In [1]: import numpy as np

In [2]: np.set_printoptions(precision=3, suppress=True, linewidth=200)

In [3]: def tidy(a):
   ...:     return np.round(a, 3) + 0
   ...: 

In [4]: m1 = np.load("w.npy")

In [5]: m1
Out[5]: 
array([[0, 0, 6, 0],
       [0, 0, 2, 6],
       [6, 0, 6, 0],
       [2, 6, 2, 6]])

In [6]: tidy(np.linalg.det(m1[::-1]))
Out[6]: np.float64(1296.0)

In [7]: tidy(np.linalg.eigvals(m1).sum().real)
Out[7]: np.float64(12.0)

In [8]: np.einsum("ij,ji->", m1, m1)
Out[8]: np.int64(216)

In [9]: tidy(np.linalg.eigvals(m1))
Out[9]: array([ 9.708+0.j,  9.708+0.j, -3.708+0.j, -3.708+0.j])

In [10]: vec = np.array([0, 5, 3, 5])

In [11]: rhs = m1 @ vec

In [12]: c, lr = np.zeros(4), 1 / np.linalg.norm(m1, 2) ** 2

In [13]: for i in range(5):
    ...:     c -= lr * m1.T @ (m1 @ c - rhs)
    ...:     if i % 1 == 0: print(i, round(np.linalg.norm(m1 @ c - rhs), 3))
    ...: 
0 15.804
1 9.254
2 6.566
3 5.456
4 4.877

In [14]: tidy(c)
Out[14]: array([0.919, 4.007, 2.506, 5.527])

In [15]: vec = np.array([2, -2, 3, -1])

In [16]: rhs = m1 @ vec

In [17]: rhs
Out[17]: array([18,  0, 30, -8])

In [18]: tidy(np.linalg.solve(m1, m1[:, 2]))
Out[18]: array([0., 0., 1., 0.])

In [19]: tidy(np.linalg.solve(m1, rhs + m1[:, 1]))
Out[19]: array([ 2., -1.,  3., -1.])

In [20]: tidy(np.linalg.solve(m1.T, m1[2]))
Out[20]: array([0., 0., 1., 0.])

In [21]: tidy(np.linalg.solve(m1, -1 * rhs))
Out[21]: array([-2.,  2., -3.,  1.])
